% python3 -q
>>> import numpy as np
>>> np.set_printoptions(precision=1, suppress=True, linewidth=140, legacy="1.25")
>>> feats = np.array([[4, 4, 4], [4, 5, 4], [4, 4, 4]])
>>> ev, evecs = np.linalg.eigh(feats)
>>> x = np.array([0, 1, 0])
>>> x @ feats @ x / (x @ x), np.round(ev[0], 1), np.round(ev[-1], 1)
(5.0, 0.0, 12.4)
>>> evecs * np.maximum(ev, 0) @ evecs.T
array([[4., 4., 4.],
       [4., 5., 4.],
       [4., 4., 4.]])
>>> K = np.load("a.npy")
>>> K
array([[1, 0, 0],
       [0, 3, 0],
       [0, 0, 1]])
>>> np.linalg.norm(K, axis=0)
array([1., 3., 1.])
>>> np.linalg.pinv(K)
array([[1. , 0. , 0. ],
       [0. , 0.3, 0. ],
       [0. , 0. , 1. ]])
>>> f = np.array([2, 0, 3])
>>> M2 = K + np.outer(f, np.eye(3)[0])
>>> round(float(np.linalg.det(M2) / np.linalg.det(K)), 1), round(float(1 + np.linalg.solve(K, f)[0]), 1)
(3.0, 3.0)
>>> M2
array([[3., 0., 0.],
       [0., 3., 0.],
       [3., 0., 1.]])
>>> np.linalg.matrix_rank(np.linalg.inv(M2) - np.linalg.inv(K), tol=1e-8)
1
>>> x = np.array([1, 2, 0])
>>> np.sign((M2 @ x).round(6))
array([1., 1., 1.])
>>> (M2 * x).sum(axis=1)
array([3., 6., 3.])
>>> M2 * x
array([[3., 0., 0.],
       [0., 6., 0.],
       [3., 0., 0.]])
>>> np.einsum("ij,ji->", K, K)
11
>>> np.linalg.eigvals(K)
array([1., 3., 1.])
>>> round(float(np.linalg.det(K[::-1])), 1)
-3.0
>>> mat = np.load("m.npy")
>>> mat
array([[-4.7, -5.3,  4.1],
       [ 0. ,  0.1,  0. ],
       [-0.3, -0.2, -0.1],
       [-5.2, -5.4,  4. ],
       [-2. , -2.3,  1.6],
       [ 0.1,  0.1, -0.2],
       [-0.1, -0.2,  0. ],
       [-2.3, -2.5,  1.6],
       [-3.8, -4. ,  3.2],
       [-0.4, -0.4,  0. ],
       [-2.9, -3. ,  2.4],
       [-3.4, -4.1,  3. ],
       [-3.1, -3.3,  2.3],
       [-0.6, -0.3, -0.1],
       [-3.7, -4.1,  3.2],
       [-3.8, -4.2,  3.2],
       [-3.9, -4.5,  3.1],
       [-4.7, -5.1,  4. ],
       [-3.9, -4.5,  3.2],
       [-0.4, -0.4, -0.2],
       [-4.6, -4.9,  4. ],
       [-1.2, -1.3,  0.8],
       [-3. , -3.2,  2.3],
       [-1.9, -2. ,  1.6],
       [-2.4, -2.4,  1.8],
       [-2.2, -2.6,  1.4],
       [-1.2, -1.4,  0.9]])
>>> basis = mat[[4, 17]].astype(float)
>>> for _ in range(4):
...     lab = np.linalg.norm(mat[:, None] - basis, axis=-1).argmin(axis=1)
...     basis = np.array([mat[lab == j].mean(axis=0) for j in range(2)])
... 
>>> lab
array([1, 0, 0, 1, 0, 0, 0, 0, 1, 0, 1, 1, 1, 0, 1, 1, 1, 1, 1, 0, 1, 0, 1, 0, 0, 0, 0])
>>> np.abs(basis[1] - basis[0]).argmax()
1
>>> basis[1] - basis[0]
array([-2.8, -3.1,  2.6])
